$ ipython --no-banner

In [1]: import numpy as np

In [2]: from numpy import linalg as LA

In [3]: np.set_printoptions(precision=1, suppress=True, linewidth=200)

In [4]: A = np.diag(np.array([3, 4, 4])) + 2 * np.eye(3, k=1) + 2 * np.eye(3, k=-1)

In [5]: print(A)
[[3. 2. 0.]
 [2. 4. 2.]
 [0. 2. 4.]]

In [6]: L = LA.cholesky(A)

In [7]: print(np.diag(L) ** 2)
[3.  2.7 2.5]

In [8]: print(L)
[[1.7 0.  0. ]
 [1.2 1.6 0. ]
 [0.  1.2 1.6]]

In [9]: print(LA.eigvalsh(A).min() > 0)
True

In [10]: A / np.sqrt(np.outer(np.diag(A), np.diag(A)))
Out[10]: 
array([[1. , 0.6, 0. ],
       [0.6, 1. , 0.5],
       [0. , 0.5, 1. ]])

In [11]: np.unravel_index(np.abs(L).argmax(), L.shape)
Out[11]: (np.int64(0), np.int64(0))

In [12]: np.round(np.abs(L).max(), 1)
Out[12]: np.float64(1.7)

In [13]: L[3]
---------------------------------------------------------------------------
IndexError                                Traceback (most recent call last)
Cell In[13], line 1
----> 1 L[3]

IndexError: index 3 is out of bounds for axis 0 with size 3

In [14]: L[:, 3]
---------------------------------------------------------------------------
IndexError                                Traceback (most recent call last)
Cell In[14], line 1
----> 1 L[:, 3]

IndexError: index 3 is out of bounds for axis 1 with size 3

In [15]: print(L.mean(axis=0))
[1.  1.  0.5]

In [16]: np.diff(L, axis=0)
Out[16]: 
array([[-0.6,  1.6,  0. ],
       [-1.2, -0.4,  1.6]])

In [17]: L.sum(axis=0)
Out[17]: array([2.9, 2.9, 1.6])

In [18]: round(LA.norm(L), 1)
Out[18]: np.float64(3.3)

In [19]: L.shape
Out[19]: (3, 3)

In [20]: LA.svd(L, compute_uv=False)
Out[20]: array([2.6, 1.9, 0.9])

In [21]: L.sum(axis=1)
Out[21]: array([1.7, 2.8, 2.8])

In [22]: LA.rank(L)
---------------------------------------------------------------------------
AttributeError                            Traceback (most recent call last)
Cell In[22], line 1
----> 1 LA.rank(L)

AttributeError: module 'numpy.linalg' has no attribute 'rank'

In [23]: arr = np.load("mat.npy")

In [24]: arr
Out[24]: 
array([[0, 0, 1, 0, 0, 0, 0, 0],
       [0, 0, 0, 1, 0, 0, 0, 0],
       [0, 0, 0, 0, 0, 0, 0, 1],
       [1, 0, 0, 0, 0, 0, 0, 0],
       [0, 1, 0, 0, 0, 0, 0, 0],
       [0, 0, 0, 0, 0, 0, 1, 0],
       [0, 0, 0, 0, 1, 0, 0, 0],
       [0, 0, 0, 0, 0, 1, 0, 0]])

In [25]: W1 = np.array([[3, 1, 3],
    ...:     [3, -3, -3],
    ...:     [-1, -2, -2],
    ...:     [-1, 3, 1],
    ...:     [3, 1, 3],
    ...:     [0, 0, 3],
    ...:     [1, -1, 3],
    ...:     [-3, -1, 3]])

In [26]: coef = np.array([-1, 0, 1])

In [27]: hid = np.maximum(arr @ W1 + coef, 0)

In [28]: (hid > 0).mean(axis=0)
Out[28]: array([0.4, 0.4, 0.8])

In [29]: basis = np.array([[-1, -2, -3], [-3, 1, -2], [0, 2, 3]])

In [30]: (hid @ basis).round(6).argmax(axis=1)
Out[30]: array([0, 1, 2, 1, 0, 2, 1, 2])

In [31]: A2 = arr / np.sqrt((arr ** 2).mean(axis=1, keepdims=True))

In [32]: LA.matrix_rank(A2) == LA.matrix_rank(arr)
Out[32]: np.True_

In [33]: A2[2]
Out[33]: array([0. , 0. , 0. , 0. , 0. , 0. , 0. , 2.8])

In [34]: LA.norm(A2, axis=1)
Out[34]: array([2.8, 2.8, 2.8, 2.8, 2.8, 2.8, 2.8, 2.8])

In [35]: LA.matrix_rank(arr - arr.mean(axis=1, keepdims=True))
Out[35]: np.int64(7)

In [36]: print(arr - arr.mean(axis=1, keepdims=True))
[[-0.1 -0.1  0.9 -0.1 -0.1 -0.1 -0.1 -0.1]
 [-0.1 -0.1 -0.1  0.9 -0.1 -0.1 -0.1 -0.1]
 [-0.1 -0.1 -0.1 -0.1 -0.1 -0.1 -0.1  0.9]
 [ 0.9 -0.1 -0.1 -0.1 -0.1 -0.1 -0.1 -0.1]
 [-0.1  0.9 -0.1 -0.1 -0.1 -0.1 -0.1 -0.1]
 [-0.1 -0.1 -0.1 -0.1 -0.1 -0.1  0.9 -0.1]
 [-0.1 -0.1 -0.1 -0.1  0.9 -0.1 -0.1 -0.1]
 [-0.1 -0.1 -0.1 -0.1 -0.1  0.9 -0.1 -0.1]]

In [37]: f, v = arr[2], arr[5]

In [38]: f @ v
Out[38]: np.int64(0)

In [39]: p = (f @ v) / (f @ f) * f

In [40]: print(v - p)
[0. 0. 0. 0. 0. 0. 1. 0.]

In [41]: np.round(LA.norm(f + v) ** 2 + LA.norm(f - v) ** 2, 1)
Out[41]: np.float64(4.0)

In [42]: p
Out[42]: array([0., 0., 0., 0., 0., 0., 0., 0.])

In [43]: arr[:, 5] @ arr[:, 3]
Out[43]: np.int64(0)

In [44]: LA.pinv(arr)
Out[44]: 
array([[0., 0., 0., 1., 0., 0., 0., 0.],
       [0., 0., 0., 0., 1., 0., 0., 0.],
       [1., 0., 0., 0., 0., 0., 0., 0.],
       [0., 1., 0., 0., 0., 0., 0., 0.],
       [0., 0., 0., 0., 0., 0., 1., 0.],
       [0., 0., 0., 0., 0., 0., 0., 1.],
       [0., 0., 0., 0., 0., 1., 0., 0.],
       [0., 0., 1., 0., 0., 0., 0., 0.]])

In [45]: (arr - arr.T) / 2
Out[45]: 
array([[ 0. ,  0. ,  0.5, -0.5,  0. ,  0. ,  0. ,  0. ],
       [ 0. ,  0. ,  0. ,  0.5, -0.5,  0. ,  0. ,  0. ],
       [-0.5,  0. ,  0. ,  0. ,  0. ,  0. ,  0. ,  0.5],
       [ 0.5, -0.5,  0. ,  0. ,  0. ,  0. ,  0. ,  0. ],
       [ 0. ,  0.5,  0. ,  0. ,  0. ,  0. , -0.5,  0. ],
       [ 0. ,  0. ,  0. ,  0. ,  0. ,  0. ,  0.5, -0.5],
       [ 0. ,  0. ,  0. ,  0. ,  0.5, -0.5,  0. ,  0. ],
       [ 0. ,  0. , -0.5,  0. ,  0. ,  0.5,  0. ,  0. ]])

In [46]: np.round(LA.det(arr), 1)
Out[46]: np.float64(-1.0)

In [47]: LA.matrix_power(arr, 4)
Out[47]: 
array([[0, 0, 0, 0, 0, 0, 1, 0],
       [0, 0, 0, 0, 0, 0, 0, 1],
       [0, 0, 0, 0, 1, 0, 0, 0],
       [0, 0, 0, 0, 0, 1, 0, 0],
       [0, 0, 1, 0, 0, 0, 0, 0],
       [0, 0, 0, 1, 0, 0, 0, 0],
       [1, 0, 0, 0, 0, 0, 0, 0],
       [0, 1, 0, 0, 0, 0, 0, 0]])

In [48]: np.allclose(arr @ arr.T, arr.T @ arr)
Out[48]: True

In [49]: arr.inv()
---------------------------------------------------------------------------
AttributeError                            Traceback (most recent call last)
Cell In[49], line 1
----> 1 arr.inv()

AttributeError: 'numpy.ndarray' object has no attribute 'inv'

In [50]: LA.determinant(arr)
---------------------------------------------------------------------------
AttributeError                            Traceback (most recent call last)
Cell In[50], line 1
----> 1 LA.determinant(arr)

AttributeError: module 'numpy.linalg' has no attribute 'determinant'
